$ python3 -q
>>> import numpy as np
>>> np.set_printoptions(precision=2, suppress=True, linewidth=200)
>>> def rd(a):
...     return np.round(a, 2) + 0
... 
>>> W0 = np.load("x.npy")
>>> W0
array([[1.  , 0.7 , 0.49, 0.34],
       [0.7 , 1.  , 0.7 , 0.49],
       [0.49, 0.7 , 1.  , 0.7 ],
       [0.34, 0.49, 0.7 , 1.  ]])
>>> rd(np.linalg.det(2 * W0)), rd(np.linalg.det(W0))
(np.float64(2.12), np.float64(0.13))
>>> rd(np.linalg.det(W0[::-1]))
np.float64(0.13)
>>> rd(np.linalg.det(W0.T))
np.float64(0.13)
>>> np.kron(np.eye(2, dtype=int), W0)
array([[1.  , 0.7 , 0.49, 0.34, 0.  , 0.  , 0.  , 0.  ],
       [0.7 , 1.  , 0.7 , 0.49, 0.  , 0.  , 0.  , 0.  ],
       [0.49, 0.7 , 1.  , 0.7 , 0.  , 0.  , 0.  , 0.  ],
       [0.34, 0.49, 0.7 , 1.  , 0.  , 0.  , 0.  , 0.  ],
       [0.  , 0.  , 0.  , 0.  , 1.  , 0.7 , 0.49, 0.34],
       [0.  , 0.  , 0.  , 0.  , 0.7 , 1.  , 0.7 , 0.49],
       [0.  , 0.  , 0.  , 0.  , 0.49, 0.7 , 1.  , 0.7 ],
       [0.  , 0.  , 0.  , 0.  , 0.34, 0.49, 0.7 , 1.  ]])
>>> np.einsum("ii->", W0)
np.float64(4.0)
>>> q, evecs = np.linalg.qr(W0[:, :3])[0], np.linalg.qr(W0[:, 3:])[0]
>>> sv = np.linalg.svd(q.T @ evecs, compute_uv=False)
>>> rd(np.linalg.norm(q @ q.T - evecs @ evecs.T, 2))
np.float64(1.0)
>>> rd(np.degrees(np.arccos(sv.clip(0, 1))))
array([17.91])
>>> left, sv, Vt = np.linalg.svd(W0, full_matrices=False)
>>> rd(left.T @ left)
array([[1., 0., 0., 0.],
       [0., 1., 0., 0.],
       [0., 0., 1., 0.],
       [0., 0., 0., 1.]])
>>> left.shape, sv.shape, Vt.shape
((4, 4), (4,), (4, 4))
>>> np.abs(left[:, 0]).round(6).argmax()
np.int64(1)
>>> rd(left.T @ W0 @ Vt.T)
array([[2.72, 0.  , 0.  , 0.  ],
       [0.  , 0.76, 0.  , 0.  ],
       [0.  , 0.  , 0.32, 0.  ],
       [0.  , 0.  , 0.  , 0.2 ]])
>>> np.allclose(left * sv @ Vt, W0)
True
>>> rd(sv)
array([2.72, 0.76, 0.32, 0.2 ])
>>> rd(np.cumsum(sv ** 2) / np.sum(sv ** 2))
array([0.91, 0.98, 0.99, 1.  ])
>>> rd(sv / sv[0])
array([1.  , 0.28, 0.12, 0.07])
>>> rd(np.sqrt((sv ** 2).sum())), rd(np.linalg.norm(W0))
(np.float64(2.85), np.float64(2.85))
>>> (sv > 1e-8).sum()
np.int64(4)
>>> X = np.array([[-1.98, 0.0, 2.0, -1.0],
...     [-1.0, 1.02, 3.0, 2.0],
...     [0.0, 1.0, -2.98, 2.0],
...     [-2.0, 0.0, 2.0, -0.98]])
>>> q = X.astype(float).copy()
>>> for j in range(4):
...     q[:, j] -= q[:, :j] @ (q[:, :j].T @ q[:, j])
...     q[:, j] /= np.linalg.norm(q[:, j])
... 
>>> rd(q.T @ X)
array([[ 2.99, -0.34, -3.67,  0.65],
       [ 0.  ,  1.39, -0.85,  3.07],
       [ 0.  ,  0.  ,  3.42,  0.31],
       [ 0.  ,  0.  ,  0.  ,  0.02]])
>>> rd(q.T @ q)
array([[1., 0., 0., 0.],
       [0., 1., 0., 0.],
       [0., 0., 1., 0.],
       [0., 0., 0., 1.]])
>>> K = np.loadtxt("m.csv", delimiter=",")
>>> rd(K)
array([[-0.5 , -0.87,  0.  ,  0.  ],
       [ 0.87, -0.5 ,  0.  ,  0.  ],
       [ 0.  ,  0.  ,  1.  ,  0.  ],
       [ 0.  ,  0.  ,  0.  ,  1.  ]])
>>> other = K / np.linalg.norm(K, axis=1, keepdims=True)
>>> cov = other @ other.T
>>> (np.abs(cov) > 0.9).astype(int)
array([[1, 0, 0, 0],
       [0, 1, 0, 0],
       [0, 0, 1, 0],
       [0, 0, 0, 1]])
>>> np.degrees(np.arccos(np.clip(cov[3, 1], -1, 1)))
np.float64(90.0)
>>> rd(np.linalg.norm(other, axis=1))
array([1., 1., 1., 1.])
>>> rd(cov)
array([[1., 0., 0., 0.],
       [0., 1., 0., 0.],
       [0., 0., 1., 0.],
       [0., 0., 0., 1.]])
>>> cov[3]
array([0., 0., 0., 1.])
>>> np.argwhere(np.triu(np.abs(cov) > 0.95, 1))
array([], shape=(0, 2), dtype=int64)
>>> cov = K.T @ K
>>> np.allclose(cov, cov.T)
True
>>> rd(cov)
array([[1., 0., 0., 0.],
       [0., 1., 0., 0.],
       [0., 0., 1., 0.],
       [0., 0., 0., 1.]])
>>> (K @ K.T).shape
(4, 4)
>>> rd(np.linalg.eigvalsh(cov)[::-1])
array([1., 1., 1., 1.])
>>> K[:, 1] @ K[:, 3]
np.float64(0.0)
>>> rd(np.linalg.pinv(K))
array([[-0.5 ,  0.87,  0.  ,  0.  ],
       [-0.87, -0.5 ,  0.  ,  0.  ],
       [ 0.  ,  0.  ,  1.  ,  0.  ],
       [ 0.  ,  0.  ,  0.  ,  1.  ]])
>>> rng = np.random.default_rng(91)
>>> lab = rng.permutation(4)
>>> other = K[:, lab] * rng.choice([-1, 1], 4)
>>> rd(other)
array([[-0.87,  0.5 ,  0.  ,  0.  ],
       [-0.5 , -0.87,  0.  ,  0.  ],
       [ 0.  ,  0.  ,  1.  ,  0.  ],
       [ 0.  ,  0.  ,  0.  ,  1.  ]])
>>> left, _, Vt = np.linalg.svd(K.T @ other)
>>> lab
array([1, 0, 2, 3])
>>> rd(np.linalg.lstsq(K, other)[0])
array([[ 0., -1.,  0.,  0.],
       [ 1.,  0.,  0.,  0.],
       [ 0.,  0.,  1.,  0.],
       [ 0.,  0.,  0.,  1.]])
>>> x0 = np.array([1, 2, 0, 0])
>>> rd(np.linalg.inv(K))
array([[-0.5 ,  0.87,  0.  ,  0.  ],
       [-0.87, -0.5 ,  0.  ,  0.  ],
       [ 0.  ,  0.  ,  1.  ,  0.  ],
       [ 0.  ,  0.  ,  0.  ,  1.  ]])
>>> [p for p in range(1, 25) if np.allclose(np.linalg.matrix_power(K, p), np.eye(4))]
[3, 6, 9, 12, 15, 18, 21, 24]
>>> rd(np.abs(np.linalg.eigvals(K)))
array([1., 1., 1., 1.])
>>> rd(np.sort(np.abs(np.degrees(np.angle(np.linalg.eigvals(K))))))
array([  0.,   0., 120., 120.])
>>> rd(np.linalg.det(K))
np.float64(1.0)
>>> 4 - np.linalg.matrix_rank(K - np.eye(4), tol=1e-8)
np.int64(2)
>>> J = np.load("sample15.npy")
>>> J
array([[ 58.54,  10.16, -79.5 ],
       [ 61.12,  10.  , -81.67],
       [ 59.43,  10.14, -80.07],
       [ 61.16,  10.68, -80.82],
       [ 59.92,   9.24, -79.44],
       [ 60.15,   9.88, -81.49],
       [ 58.75,   8.56, -79.98],
       [ 59.32,   9.55, -80.09],
       [ 60.26,  11.13, -80.63],
       [ 61.42,  10.5 , -81.09],
       [ 60.58,   9.12, -79.95],
       [ 60.72,   8.06, -80.37],
       [ 59.98,  10.53, -79.79],
       [ 61.19,   8.73, -80.48],
       [ 61.32,  10.56, -78.01],
       [ 59.88,  10.47, -79.48],
       [ 59.29,  10.52, -80.71],
       [ 58.47,   8.44, -80.46],
       [ 59.63,   8.58, -80.08],
       [ 59.03,  10.32, -80.59],
       [ 59.1 ,   9.6 , -80.06],
       [ 59.7 ,   9.72, -78.62],
       [ 60.12,  10.24, -79.11],
       [ 58.6 ,  10.33, -81.94]])
>>> rd(np.linalg.norm(J, 2) / np.linalg.norm(J))
np.float64(1.0)
>>> rd(np.abs(np.linalg.svd(J)[2][-1]))
array([0.33, 0.93, 0.13])
>>> [round(float(x), 2) for x in np.linalg.svd(J, compute_uv=False)[:3]]
[492.7, 4.51, 3.88]
>>> np.linalg.cond(J) > 100
np.True_
>>> round(np.log10(np.linalg.cond(J)))
2
>>> other = np.array([[1], [1], [1], [3]])
>>> basis = np.array([[-1, 2, -4]])
>>> data = other @ basis
>>> data
array([[ -1,   2,  -4],
       [ -1,   2,  -4],
       [ -1,   2,  -4],
       [ -3,   6, -12]])
>>> other = data + rng.integers(-2, 3, (4, 1)) @ rng.integers(-2, 3, (1, 3))
>>> other
array([[ -3,   0,  -3],
       [ -1,   2,  -4],
       [  3,   6,  -6],
       [ -7,   2, -10]])
>>> other - data
array([[-2, -2,  1],
       [ 0,  0,  0],
       [ 4,  4, -2],
       [-4, -4,  2]])
>>> rd(np.linalg.svd(other - data, compute_uv=False))
array([9., 0., 0.])
>>> np.linalg.matrix_rank(other - data, tol=1e-8)
np.int64(1)
>>> np.abs(other - data).sum(axis=1)
array([ 5,  0, 10, 10])
>>> left, sv, Vt = np.linalg.svd(other)
>>> evecs = Vt[:(sv > 1e-8).sum()]
>>> x0 = other[0] + -2 * other[3] + rng.integers(2) * np.eye(3)[1]
>>> x0
array([11., -3., 17.])
>>> rd(np.diag(evecs.T @ evecs))
array([0.76, 0.47, 0.76])
>>> np.linalg.matrix_rank(np.vstack([other, x0]))
np.int64(3)
>>> np.allclose(evecs.T @ evecs @ x0, x0)
False
>>> rd(data @ np.linalg.pinv(data) @ data)
array([[ -1.,   2.,  -4.],
       [ -1.,   2.,  -4.],
       [ -1.,   2.,  -4.],
       [ -3.,   6., -12.]])
>>> m1 = np.load("test7.npy")
>>> rd(m1)
array([[0.74, 0.44],
       [0.44, 0.26]])
>>> rd(np.linalg.norm(m1, 2) / np.linalg.norm(m1))
np.float64(1.0)
>>> np.linalg.cond(m1) > 100
np.True_
>>> np.argsort(-np.linalg.norm(m1, axis=0).round(6), kind="stable")[:3]
array([0, 1])
